In [1]: import numpy as np

In [2]: import numpy.linalg as la

In [3]: np.set_printoptions(suppress=True, linewidth=100)

In [4]: tidy = lambda a: np.round(a, 2) + 0

In [5]: J = np.tanh(np.array([[0.4, 1.5, 1.3, -0.9],
   ...:     [-0.7, 0.8, 1.0, -2.5],
   ...:     [0.5, 0.9, 0.9, 0.2],
   ...:     [-1.3, 2.5, 0.2, 1.8],
   ...:     [0.0, -0.3, 1.3, -1.6],
   ...:     [-0.1, -1.0, 0.6, -0.9],
   ...:     [1.2, 0.9, 0.7, -1.0],
   ...:     [2.0, -1.0, -0.9, 0.5],
   ...:     [0.2, -2.4, 1.1, -0.3],
   ...:     [-1.5, 0.6, 1.0, -0.8]]) @ np.array([[-1.6, -0.4, -1.4, -1.4, -0.2],
   ...:     [-0.3, -0.9, -0.1, -0.2, 1.9],
   ...:     [1.1, -1.1, -0.1, -0.6, -1.4],
   ...:     [1.1, 2.0, -0.5, -0.9, 1.7]]))

In [6]: tidy(J)
Out[6]: 
array([[-0.57, -1.  , -0.37, -0.68, -0.52],
       [-0.65, -1.  ,  0.97,  0.99, -1.  ],
       [ 0.14, -0.92, -0.75, -0.92,  0.6 ],
       [ 1.  ,  0.93,  0.57, -0.4 ,  1.  ],
       [-0.24, -1.  ,  0.6 ,  0.62, -1.  ],
       [ 0.13, -0.91,  0.56,  0.66, -1.  ],
       [-0.99, -1.  , -0.87, -0.88, -0.84],
       [-1.  ,  0.97, -0.99, -0.99, -0.19],
       [ 0.86,  0.26,  0.  , -0.19, -1.  ],
       [ 0.98, -0.99,  0.98,  0.97, -0.87]])

In [7]: dist = la.norm(J[:, None] - J[None], axis=-1)

In [8]: la.matrix_rank(dist ** 2)
Out[8]: np.int64(7)

In [9]: tidy(la.norm(J - J.mean(axis=0), axis=1))
Out[9]: array([1.06, 1.7 , 1.67, 2.36, 1.17, 1.13, 1.69, 2.24, 1.27, 1.84])

In [10]: dist.shape
Out[10]: (10, 10)

In [11]: A2 = np.c_[J[:, :4] @ np.array([[1, 1, -3, 1], [3, 2, -3, 1], [2, -2, -1, -3], [3, 3, 2, -2]]), np.array([1, 4, -6, -9, -5, 5, -2, 9, 3, 8])]

In [12]: tidy(A2)
Out[12]: 
array([[-6.36, -3.87,  3.72,  0.9 ,  1.  ],
       [ 1.25, -1.62,  5.94, -6.52,  4.  ],
       [-6.9 , -2.96,  1.26,  3.32, -6.  ],
       [ 3.74,  0.52, -7.15,  1.01, -9.  ],
       [-0.18, -1.59,  4.33, -4.28, -5.  ],
       [ 0.49, -0.83,  3.1 , -3.77,  5.  ],
       [-8.37, -3.89,  5.07,  2.39, -2.  ],
       [-3.04, -0.03, -0.9 ,  4.93,  9.  ],
       [ 1.08,  0.82, -3.74,  1.5 ,  3.  ],
       [ 2.89, -0.05,  0.97, -4.89,  8.  ]])

In [13]: la.matrix_rank(np.c_[J, A2])
Out[13]: np.int64(6)

In [14]: tidy(la.norm(la.qr(J)[0].T @ A2, axis=0) ** 2 / ((A2 ** 2).sum(axis=0) + 1e-12))
Out[14]: array([1.  , 1.  , 1.  , 1.  , 0.55])

In [15]: tidy(la.norm(A2 - J @ la.lstsq(J, A2)[0], axis=0))
Out[15]: array([ 0.  ,  0.  ,  0.  ,  0.  , 12.36])

In [16]: la.matrix_rank(A2)
Out[16]: np.int64(5)

In [17]: tidy(la.lstsq(J, A2[:, 0])[0])
Out[17]: array([1., 3., 2., 3., 0.])

In [18]: x0 = np.array([-3, -1, 0, 2, 2])

In [19]: tidy(J @ x0)
Out[19]: array([ 0.31,  2.91, -0.14, -2.72,  0.94, -0.16,  0.53, -0.33, -5.21, -1.76])

In [20]: tidy((J * x0).sum(axis=1))
Out[20]: array([ 0.31,  2.91, -0.14, -2.72,  0.94, -0.16,  0.53, -0.33, -5.21, -1.76])

In [21]: tidy(np.einsum("ij,j->i", J, x0))
Out[21]: array([ 0.31,  2.91, -0.14, -2.72,  0.94, -0.16,  0.53, -0.33, -5.21, -1.76])

In [22]: la.norm(J @ x0) <= la.norm(J, 2) * la.norm(x0) + 1e-9
Out[22]: np.True_

In [23]: tidy(J @ (2 * x0))
Out[23]: array([  0.62,   5.83,  -0.29,  -5.44,   1.88,  -0.32,   1.05,  -0.65, -10.42,  -3.52])

In [24]: Ac = J - J.mean(axis=1)
ValueError: operands could not be broadcast together with shapes (10,5) (10,) 


In [25]: Ac = J - J.mean(axis=0)

In [26]: left, s, Vh = la.svd(Ac, full_matrices=False)

In [27]: (np.sign(left[:, 0]) == np.sign(left[0, 0])).astype(int)
Out[27]: array([1, 0, 1, 1, 0, 0, 1, 1, 1, 0])

In [28]: la.matrix_rank(Ac)
Out[28]: np.int64(5)

In [29]: np.abs(Vh[0]).argmax()
Out[29]: np.int64(3)

In [30]: x0 = np.array([-1, 0, 2, -2, 2])

In [31]: target = J @ x0

In [32]: tidy(target)
Out[32]: array([ 0.14, -1.39,  1.39,  2.94, -1.79, -2.33, -0.67,  0.61, -2.48, -2.7 ])

In [33]: tidy(la.solve(J.T @ J, J.T @ target))
Out[33]: array([-1.,  0.,  2., -2.,  2.])

In [34]: rng = np.random.default_rng(943)

In [35]: target = target + 0.05 * rng.normal(size=10)

In [36]: tidy(target)
Out[36]: array([ 0.12, -1.42,  1.4 ,  2.96, -1.76, -2.38, -0.63,  0.7 , -2.49, -2.76])

In [37]: beta, *_ = la.lstsq(J, target)

In [38]: [round(float(la.norm(la.solve(J.T @ J + lam * np.eye(5), J.T @ target))), 2) for lam in (0, 1, 10, 100)]
Out[38]: [3.64, 1.89, 0.86, 0.18]

In [39]: beta.round()
Out[39]: array([-1.,  0.,  2., -2.,  2.])

In [40]: tidy(J.T @ (target - J @ beta))
Out[40]: array([0., 0., 0., 0., 0.])

In [41]: arr = np.load("dump.npy")

In [42]: arr
Out[42]: 
array([[-0.16, -0.44,  0.18, -0.27, -0.28],
       [ 0.28,  0.89, -0.3 ,  0.3 ,  0.59],
       [ 0.98,  3.15, -0.98,  1.13,  2.04],
       [-0.3 , -0.92,  0.25, -0.33, -0.68],
       [-0.16, -0.47,  0.21, -0.26, -0.29],
       [ 1.54,  4.71, -1.48,  1.59,  3.14],
       [-0.45, -1.21,  0.46, -0.39, -0.83],
       [ 0.45,  1.55, -0.47,  0.56,  1.01],
       [-0.76, -2.05,  0.77, -0.7 , -1.41],
       [ 0.57,  1.35, -0.51,  0.54,  1.01],
       [ 1.91,  5.32, -1.79,  1.75,  3.55],
       [-2.67, -8.02,  2.67, -2.72, -5.34],
       [-0.8 , -2.35,  0.76, -0.75, -1.62],
       [-0.12, -0.29,  0.13, -0.16, -0.15],
       [-1.61, -5.1 ,  1.68, -1.63, -3.36],
       [ 0.44,  1.35, -0.46,  0.48,  0.89],
       [-0.49, -1.37,  0.54, -0.54, -0.95],
       [-0.54, -1.53,  0.52, -0.57, -1.01],
       [ 0.69,  2.35, -0.77,  0.86,  1.56]])

In [43]: x0 = np.array([2, 0, 2, 0, 3])

In [44]: target = arr @ x0

In [45]: tidy(la.solve(arr.T @ arr, arr.T @ target))
Out[45]: array([2., 0., 2., 0., 3.])

In [46]: tidy(la.pinv(arr) @ arr)
Out[46]: 
array([[1., 0., 0., 0., 0.],
       [0., 1., 0., 0., 0.],
       [0., 0., 1., 0., 0.],
       [0., 0., 0., 1., 0.],
       [0., 0., 0., 0., 1.]])

In [47]: la.solve(arr, target)
LinAlgError: Last 2 dimensions of the array must be square


In [48]: target = target + 0.05 * rng.normal(size=19)

In [49]: tidy(target)
Out[49]: 
array([ -0.85,   1.78,   6.17,  -2.11,  -0.91,   9.58,  -2.57,   2.98,  -4.21,   3.17,  10.89,
       -15.94,  -4.91,  -0.41,  -9.95,   2.72,  -2.77,  -3.05,   4.46])

In [50]: beta, *_ = la.lstsq(arr, target)

In [51]: tidy(la.norm(target - arr @ beta))
Out[51]: np.float64(0.22)

In [52]: tidy(beta)
Out[52]: array([2.07, 0.01, 1.74, 0.22, 2.71])

In [53]: r0, v = arr[2], arr[14]

In [54]: tidy(r0 @ v)
Out[54]: np.float64(-27.99)

In [55]: tidy(r0 @ r0)
Out[55]: np.float64(17.28)

In [56]: pr = (r0 @ v) / (r0 @ r0) * r0

In [57]: la.matrix_rank(np.outer(r0, v))
Out[57]: np.int64(1)

In [58]: tidy(v - pr)
Out[58]: array([-0.02,  0.  ,  0.09,  0.2 , -0.06])

In [59]: feats = np.arange(4).reshape(2, 2) + -3

In [60]: feats
Out[60]: 
array([[-3, -2],
       [-1,  0]])

In [61]: w, V = la.eig(feats)

In [62]: tidy(np.sort(la.eigvals(la.inv(feats))))
Out[62]: array([-0.28,  1.78])

In [63]: tidy(w)
Out[63]: array([-3.56,  0.56])

In [64]: proj = np.triu(np.array([[2, -2], [2, 1]]), 1) + np.eye(2)

In [65]: A2 = proj @ feats @ la.inv(proj)

In [66]: np.poly(A2)
Out[66]: array([ 1.,  3., -2.])

In [67]: A2
Out[67]: 
array([[-1., -4.],
       [-1., -2.]])

In [68]: la.matrix_rank(A2)
Out[68]: np.int64(2)

In [69]: proj @ feats - feats @ proj
Out[69]: 
array([[ 2., -6.],
       [ 0., -2.]])

In [70]: F = np.array([[1, 2, 3, 3, 1],
    ...:     [3, 2, 2, 0, 1],
    ...:     [0, 1, 2, 2, 2],
    ...:     [3, 0, 2, 2, 2],
    ...:     [0, 1, 1, 3, 2]])

In [71]: r0, v = F[0], F[2]

In [72]: r0 @ v
Out[72]: np.int64(16)

In [73]: pr = (r0 @ v) / (r0 @ r0) * r0

In [74]: tidy(pr)
Out[74]: array([0.67, 1.33, 2.  , 2.  , 0.67])

In [75]: tidy(v - pr)
Out[75]: array([-0.67, -0.33,  0.  ,  0.  ,  1.33])

In [76]: la.matrix_rank(np.outer(r0, v))
Out[76]: np.int64(1)

In [77]: tidy((v - pr) @ r0)
Out[77]: np.float64(0.0)

In [78]: np.outer(r0, v)
Out[78]: 
array([[0, 1, 2, 2, 2],
       [0, 2, 4, 4, 4],
       [0, 3, 6, 6, 6],
       [0, 3, 6, 6, 6],
       [0, 1, 2, 2, 2]])

In [79]: proj = np.triu(np.array([[-5, -6, 4, 6, 2],
    ...:     [-3, -8, 0, 8, -2],
    ...:     [-7, -9, -4, -2, 5],
    ...:     [-2, -7, 4, 7, -6],
    ...:     [0, -4, -5, -1, 0]]), 1) + np.eye(5)

In [80]: A2 = proj @ F @ la.inv(proj)

In [81]: A2
Out[81]: 
array([[    1.,     2.,     9.,    25.,   126.],
       [   27.,   162.,   -92., -1632., -9049.],
       [   -6.,   -30.,    27.,   343.,  1883.],
       [    3.,    12.,   -16.,  -162.,  -884.],
       [    0.,     1.,     1.,    -3.,   -19.]])

In [82]: la.matrix_rank(A2)
Out[82]: np.int64(5)

In [83]: X = np.loadtxt("run15.csv", delimiter=",")

In [84]: X
Out[84]: 
array([[3., 1., 1.],
       [0., 0., 0.],
       [3., 3., 2.],
       [3., 3., 2.]])

In [85]: # looks like rank 2

In [86]: np.argsort(-la.norm(X, axis=0).round(6), kind="stable")[:3]
Out[86]: array([0, 1, 2])

In [87]: tidy(la.norm(X, 2) / la.norm(X))
Out[87]: np.float64(0.98)
